$ python3 -q
>>> import numpy as np
>>> import numpy.linalg as la
>>> np.set_printoptions(precision=2, suppress=True, linewidth=120)
>>> data = np.load("x.npy")
>>> print(data)
[[-0.38  0.54 -0.69  0.19 -0.22]
 [-0.24 -0.74 -0.4  -0.29 -0.4 ]
 [ 0.86 -0.01 -0.51 -0.06  0.04]
 [-0.24 -0.07 -0.29 -0.39  0.84]
 [-0.05 -0.4  -0.15  0.85  0.3 ]]
>>> A2 = la.inv(data)
>>> print(A2)
[[-0.38 -0.24  0.86 -0.24 -0.05]
 [ 0.54 -0.74 -0.01 -0.07 -0.4 ]
 [-0.69 -0.4  -0.51 -0.29 -0.15]
 [ 0.19 -0.29 -0.06 -0.39  0.85]
 [-0.22 -0.4   0.04  0.84  0.3 ]]
>>> print(round(la.cond(data), 2))
1.0
>>> print(la.inv(A2))
[[-0.38  0.54 -0.69  0.19 -0.22]
 [-0.24 -0.74 -0.4  -0.29 -0.4 ]
 [ 0.86 -0.01 -0.51 -0.06  0.04]
 [-0.24 -0.07 -0.29 -0.39  0.84]
 [-0.05 -0.4  -0.15  0.85  0.3 ]]
>>> print(round(la.det(data.T), 2))
1.0
>>> print(np.kron(np.eye(2, dtype=int), data))
[[-0.38  0.54 -0.69  0.19 -0.22 -0.    0.   -0.    0.   -0.  ]
 [-0.24 -0.74 -0.4  -0.29 -0.4  -0.   -0.   -0.   -0.   -0.  ]
 [ 0.86 -0.01 -0.51 -0.06  0.04  0.   -0.   -0.   -0.    0.  ]
 [-0.24 -0.07 -0.29 -0.39  0.84 -0.   -0.   -0.   -0.    0.  ]
 [-0.05 -0.4  -0.15  0.85  0.3  -0.   -0.   -0.    0.    0.  ]
 [-0.    0.   -0.    0.   -0.   -0.38  0.54 -0.69  0.19 -0.22]
 [-0.   -0.   -0.   -0.   -0.   -0.24 -0.74 -0.4  -0.29 -0.4 ]
 [ 0.   -0.   -0.   -0.    0.    0.86 -0.01 -0.51 -0.06  0.04]
 [-0.   -0.   -0.   -0.    0.   -0.24 -0.07 -0.29 -0.39  0.84]
 [-0.   -0.   -0.    0.    0.   -0.05 -0.4  -0.15  0.85  0.3 ]]
>>> print(la.eigvals(data))
[ 1.  +0.j   -0.36+0.93j -0.36-0.93j -0.99+0.11j -0.99-0.11j]
>>> print(round(float(np.einsum("ij,ji->", data, data)), 2))
1.48
>>> print(round(float(np.einsum("ii->", data)), 2))
-1.72
>>> print(round(float(la.det(2 * data)), 2), round(float(la.det(data)), 2))
32.0 1.0
>>> x0 = np.array([3, 0, 2, 3, 1])
>>> print([p for p in range(1, 25) if np.allclose(la.matrix_power(data, p), np.eye(5))])
[]
>>> print(np.abs(la.eigvals(data)))
[1. 1. 1. 1. 1.]
>>> print(5 - la.matrix_rank(data - np.eye(5), tol=1e-8))
1
